>>> import numpy as np
>>> import numpy.linalg as la
>>> np.set_printoptions(precision=2, suppress=True, linewidth=100)
>>> q, _ = la.qr(np.array([[-0.9, -1.8, 1.0, -0.6, 0.5],
...     [0.6, 1.7, 0.0, -0.3, 0.0],
...     [0.4, 0.4, 1.1, 0.2, -2.6],
...     [-1.1, 1.5, -0.1, 1.1, 0.6],
...     [-1.3, -0.1, 0.7, -1.5, 0.6]]))
>>> vals = np.array([3, 1, 1, 3, 1])
>>> feats = q @ np.diag(vals) @ q.T
>>> print(feats)
[[ 1.43 -0.38 -0.07  0.63  0.36]
 [-0.38  1.52 -0.16 -0.76  0.17]
 [-0.07 -0.16  1.28  0.13 -0.66]
 [ 0.63 -0.76  0.13  2.13 -0.01]
 [ 0.36  0.17 -0.66 -0.01  2.64]]
>>> G = feats.T @ feats
>>> print(np.diag(G))
[2.72 3.09 2.13 5.52 7.54]
>>> print(la.matrix_rank(G))
5
>>> print((feats @ feats.T).shape)
(5, 5)
>>> print(la.eigvalsh(G)[::-1])
[9. 9. 1. 1. 1.]
>>> rng = np.random.default_rng(6097)
>>> idx = rng.permutation(5)
>>> print(idx)
[4 1 2 3 0]
>>> B = feats[idx][:, idx]
>>> print(np.diag(B))
[2.64 1.52 1.28 2.13 1.43]
>>> Lm = la.cholesky(feats)
>>> print(la.eigvalsh(feats).min() > 0)
True
>>> data = np.array([[-1.0, -2.0, -1.0, -2.0, 0.0],
...     [-1.0, 3.0, 1.0, 1.0, 0.0],
...     [0.0, -2.0, 0.0, 3.0, 0.0],
...     [0.0, -3.0, -2.0, 1.0, 0.0],
...     [0.0, 0.0, 0.0, 0.0, -2.0]])
>>> # splits into 2 blocks
>>> print(la.svd(data, compute_uv=False))
[5.57 3.89 2.   1.4  0.92]
>>> print(np.diff(data, axis=0))
[[ 0.  5.  2.  3.  0.]
 [ 1. -5. -1.  2.  0.]
 [ 0. -1. -2. -2.  0.]
 [ 0.  3.  2. -1. -2.]]
>>> print(np.abs(data).max())
3.0
>>> print(data.mean(axis=0))
[-0.4 -0.8 -0.4  0.6 -0.4]
>>> print(round(float(la.norm(data)), 2))
7.28
>>> print(data.sum(axis=0))
[-2. -4. -2.  3. -2.]
>>> print(la.matrix_rank(data))
5
>>> print(np.count_nonzero(data))
14
>>> print(np.unravel_index(np.abs(data).argmax(), data.shape))
(np.int64(1), np.int64(1))
